$ python3 -q
>>> import numpy as np
>>> from numpy import linalg as LA
>>> np.set_printoptions(precision=3, suppress=True, linewidth=100)
>>> rnd = lambda a: np.round(a, 3) + 0
>>> W0 = np.load("x.npy")
>>> W0
array([[5, 2, 0],
       [1, 1, 5],
       [1, 1, 5]])
>>> # rank 2
>>> other = np.array([[2, -2, -2], [3, 0, 1], [-1, -2, -3]])
>>> other.T @ W0.T
array([[ 16,   0,   0],
       [-10, -12, -12],
       [ -8, -16, -16]])
>>> print(W0 @ other)
[[ 16 -10  -8]
 [  0 -12 -16]
 [  0 -12 -16]]
>>> np.einsum("ik,kj->ji", W0, other)
array([[ 16,   0,   0],
       [-10, -12, -12],
       [ -8, -16, -16]])
>>> np.einsum("ij->j", W0)
array([ 7,  4, 10])
>>> np.vstack([W0, other.T]).shape
(6, 3)
>>> LA.matrix_rank(np.vstack([W0, other.T]))
np.int64(3)
>>> r0 = np.array([0, 2, -3])
>>> np.convolve(W0[1], r0)
array([  0,   2,  -1,   7, -15])
>>> np.array([np.convolve(row, r0, "same") for row in W0])
array([[ 10, -11,  -6],
       [  2,  -1,   7],
       [  2,  -1,   7]])
>>> np.cross(W0[1, :3], W0[2, :3])
array([0, 0, 0])
>>> np.polyval(r0, W0[1])
array([-1, -1,  7])
>>> LA.cond(W0) > 100
np.True_
>>> rnd(LA.norm(W0, 2) / LA.norm(W0))
np.float64(0.832)
>>> r = LA.matrix_rank(W0)
>>> r
np.int64(2)
>>> N = LA.svd(W0)[2][r:].T
>>> print(np.allclose(W0 @ N, 0))
True
>>> rnd(N @ N.T)
array([[ 0.136, -0.341,  0.041],
       [-0.341,  0.851, -0.102],
       [ 0.041, -0.102,  0.012]])
>>> [int(LA.matrix_rank(W0[:, :j + 1])) for j in range(3)]
[1, 2, 2]
>>> [int(LA.matrix_rank(np.delete(W0, i, axis=0))) for i in range(3)]
[1, 2, 2]
>>> rnd(N[:, 0] / N[np.abs(N[:, 0]).round(6).argmax(), 0])
array([-0.4 ,  1.  , -0.12])
>>> print(rnd(W0 @ LA.pinv(W0) @ W0))
[[5. 2. 0.]
 [1. 1. 5.]
 [1. 1. 5.]]
>>> M = np.loadtxt("case0.csv", delimiter=",")
>>> print(M)
[[ -0.244  -6.483   2.335 -10.903]
 [  0.088 -15.299   2.986 -11.413]
 [  0.133 -13.985   0.157 -10.744]
 [  0.487  -7.478   4.638  -8.064]]
>>> rnd(np.abs(LA.eigvals(M)).max())
np.float64(15.312)
>>> np.allclose(M, M.T)
False
>>> rnd((M - M.T) / 2)
array([[ 0.   , -3.286,  1.101, -5.695],
       [ 3.286,  0.   ,  8.486, -1.968],
       [-1.101, -8.486,  0.   , -7.691],
       [ 5.695,  1.968,  7.691,  0.   ]])
>>> M.inv()
Traceback (most recent call last):
  File "<python-input-35>", line 1, in <module>
    M.inv()
    ^^^^^
AttributeError: 'numpy.ndarray' object has no attribute 'inv'
>>> feats = np.loadtxt("out6.csv", delimiter=",")
>>> rnd(feats)
array([[ 1.   ,  0.   ,  0.   ],
       [ 0.   ,  0.809,  0.588],
       [ 0.   , -0.588,  0.809]])
>>> # 2 groups of indices that never mix
>>> print(np.flatnonzero(LA.matrix_power((feats != 0) + (feats.T != 0) + np.eye(3), 3)[0]))
[0]
>>> rnd(LA.det(feats))
np.float64(1.0)
>>> (LA.matrix_power((feats != 0) + (feats.T != 0) + np.eye(3), 3) > 0).astype(int)
array([[1, 0, 0],
       [0, 1, 1],
       [0, 1, 1]])
>>> rnd(feats @ feats.T)
array([[1., 0., 0.],
       [0., 1., 0.],
       [0., 0., 1.]])
>>> print(rnd(LA.norm(feats, axis=0)))
[1. 1. 1.]
>>> rnd(LA.pinv(feats))
array([[ 1.   ,  0.   ,  0.   ],
       [ 0.   ,  0.809, -0.588],
       [ 0.   ,  0.588,  0.809]])
>>> rnd(LA.svd(feats, compute_uv=False))
array([1., 1., 1.])
>>> Q, evecs = LA.qr(feats[:, :1])[0], LA.qr(feats[:, 1:])[0]
>>> sig = LA.svd(Q.T @ evecs, compute_uv=False)
>>> print(rnd(sig))
[0.]
>>> np.degrees(np.arccos(sig.clip(0, 1)))
array([90.])
>>> (sig > 0.9).sum()
np.int64(0)
>>> rnd(LA.norm(Q @ Q.T - evecs @ evecs.T, 2))
np.float64(1.0)
>>> feats.shape
(3, 3)
>>> np.count_nonzero(feats)
np.int64(5)
>>> print(np.unravel_index(np.abs(feats).argmax(), feats.shape))
(np.int64(0), np.int64(0))
>>> rnd(np.diff(feats, axis=0))
array([[-1.   ,  0.809,  0.588],
       [ 0.   , -1.397,  0.221]])
>>> np.abs(feats).max()
np.float64(1.0)
>>> rnd(feats.mean(axis=0))
array([0.333, 0.074, 0.466])
>>> X = np.array([[0.5, -1.0, -2.4],
...     [0.0, -1.2, 0.2],
...     [-0.8, 0.3, 0.8],
...     [-0.1, -1.4, -0.7],
...     [1.4, 0.1, -0.6],
...     [-1.9, -0.6, -0.6],
...     [2.1, -0.1, -0.5],
...     [0.7, 0.3, 1.8],
...     [0.0, 0.4, -0.8],
...     [-0.1, -2.4, -0.8],
...     [2.4, 0.1, 0.2],
...     [-0.8, -1.0, 0.7],
...     [1.4, -0.2, -1.1],
...     [-0.8, -1.2, 1.6],
...     [2.0, 0.2, -1.0],
...     [-1.2, 0.3, -1.6],
...     [-1.5, 2.5, 0.8]])
>>> rng = np.random.default_rng(696)
>>> X[:, 0] = 4 * X[:, 2] + 0.1 * rng.normal(size=17)
>>> rnd(X)
array([[-9.658, -1.   , -2.4  ],
       [ 0.681, -1.2  ,  0.2  ],
       [ 3.146,  0.3  ,  0.8  ],
       [-2.625, -1.4  , -0.7  ],
       [-2.505,  0.1  , -0.6  ],
       [-2.491, -0.6  , -0.6  ],
       [-2.026, -0.1  , -0.5  ],
       [ 7.046,  0.3  ,  1.8  ],
       [-3.121,  0.4  , -0.8  ],
       [-3.196, -2.4  , -0.8  ],
       [ 0.85 ,  0.1  ,  0.2  ],
       [ 2.866, -1.   ,  0.7  ],
       [-4.343, -0.2  , -1.1  ],
       [ 6.442, -1.2  ,  1.6  ],
       [-4.   ,  0.2  , -1.   ],
       [-6.461,  0.3  , -1.6  ],
       [ 3.214,  2.5  ,  0.8  ]])
>>> # column 0 is much longer than the rest
>>> vec = np.array([-2, -3, 1])
>>> y = X @ vec
>>> rnd(LA.solve(X.T @ X, X.T @ y))
array([-2., -3.,  1.])
>>> y = y + 0.05 * rng.normal(size=17)
>>> rnd(y)
array([ 19.932,   2.532,  -6.446,   8.718,   4.121,   6.129,   3.772, -13.221,   4.263,  12.83 ,
        -1.729,  -2.131,   8.226,  -7.721,   6.451,  10.386, -13.112])
>>> coef, *_ = LA.lstsq(X, y)
>>> rnd(X.T @ (y - X @ coef))
array([0., 0., 0.])
>>> coef.round()
array([-2., -3.,  1.])
>>> rnd(coef)
array([-2.028, -2.996,  1.101])
